$ python3 -q
>>> import numpy as np
>>> np.set_printoptions(precision=2, suppress=True, linewidth=120, legacy="1.25")
>>> M = np.load("arr.npy")
>>> print(M)
[[ 0 -3  0  0  0  0]
 [ 2  0  0  0  0  0]
 [ 0  0  0  0  0  0]
 [ 1  0  0  0  0  2]]
>>> x = np.array([2, 0, 2, 2, 2, 2])
>>> a = np.maximum(M @ x, 0)
>>> print(np.maximum(M @ x, 0) - np.maximum(-M @ x, 0))
[0 4 0 6]
>>> print(np.maximum(M @ (3 * x), 0))
[ 0 12  0 18]
>>> print(a)
[0 4 0 6]
>>> print(M * (a > 1e-9)[:, None])
[[0 0 0 0 0 0]
 [2 0 0 0 0 0]
 [0 0 0 0 0 0]
 [1 0 0 0 0 2]]
>>> U, s, Vh = np.linalg.svd(M)
>>> print(np.argmax(s[:-1] / (s[1:] + 1e-6)) + 1)
3
>>> print(s)
[3.   2.56 1.56 0.  ]
>>> B = U[:, :3] @ np.diag(s[:3]) @ Vh[:3]
>>> print(B.round(2) + 0)
[[ 0. -3.  0.  0.  0.  0.]
 [ 2.  0.  0.  0.  0.  0.]
 [ 0.  0.  0.  0.  0.  0.]
 [ 1.  0.  0.  0.  0.  2.]]
>>> print(round(np.linalg.norm(M - B) / np.linalg.norm(M), 2))
0.0
>>> print(np.linalg.matrix_rank(M, rtol=0.05))
3
>>> print(np.linalg.matrix_rank(B))
3
>>> print(np.round(np.linalg.norm(M - B, 2), 2), s[3])
0.0 0.0
>>> U, s, Vh = np.linalg.svd(M)
>>> vecs = Vh[:(s > 1e-8).sum()]
>>> rng = np.random.default_rng(84)
>>> x = M[3] + -3 * M[1] + rng.integers(2) * np.eye(6)[2]
>>> print(x)
[-5.  0.  1.  0.  0.  2.]
>>> print(np.round(vecs.T @ vecs, 2) + 0)
[[1. 0. 0. 0. 0. 0.]
 [0. 1. 0. 0. 0. 0.]
 [0. 0. 0. 0. 0. 0.]
 [0. 0. 0. 0. 0. 0.]
 [0. 0. 0. 0. 0. 0.]
 [0. 0. 0. 0. 0. 1.]]
>>> print(np.linalg.matrix_rank(np.vstack([M, x])))
4
>>> def softmax(z):
...     e = np.exp(z - z.max(axis=-1, keepdims=True))
...     return e / e.sum(axis=-1, keepdims=True)
... 
>>> print(softmax(M[2]))
[0.17 0.17 0.17 0.17 0.17 0.17]
>>> print(softmax(M).sum(axis=1))
[1. 1. 1. 1.]
>>> print(softmax(M[2] + 5))
[0.17 0.17 0.17 0.17 0.17 0.17]
>>> scores = M @ M.T / np.sqrt(6)
>>> print(softmax(scores).round(6).argmax(axis=1))
[0 1 0 3]
>>> r = np.linalg.matrix_rank(M)
>>> print(r)
3
>>> ns = np.linalg.svd(M)[2][r:].T
>>> print([int(np.linalg.matrix_rank(M[:i])) for i in range(1, len(M) + 1)])
[1, 2, 2, 3]
>>> print(M @ ns)
[[0. 0. 0.]
 [0. 0. 0.]
 [0. 0. 0.]
 [0. 0. 0.]]
>>> print(np.linalg.matrix_rank(M.T @ M), np.linalg.matrix_rank(M @ M.T))
3 3
>>> print(ns.shape)
(6, 3)
>>> print(np.allclose(M @ ns, 0))
True
>>> E = np.load("sample14.npy")
>>> print(E)
[[0 2 1 0 3 3]
 [2 0 2 1 0 3]
 [1 2 0 2 1 0]
 [0 1 2 0 2 1]
 [3 0 1 2 0 2]
 [3 3 0 1 2 0]]
>>> x = np.array([5, 9, 0, 7, -1, -3])
>>> print(E @ np.eye(6)[5])
[3. 3. 0. 1. 2. 0.]
>>> print((E * x).sum(axis=1))
[ 6  8 36  4 23 47]
>>> print(E @ (2 * x))
[12 16 72  8 46 94]
>>> print(E @ x)
[ 6  8 36  4 23 47]
>>> print((E @ x).argmax())
5
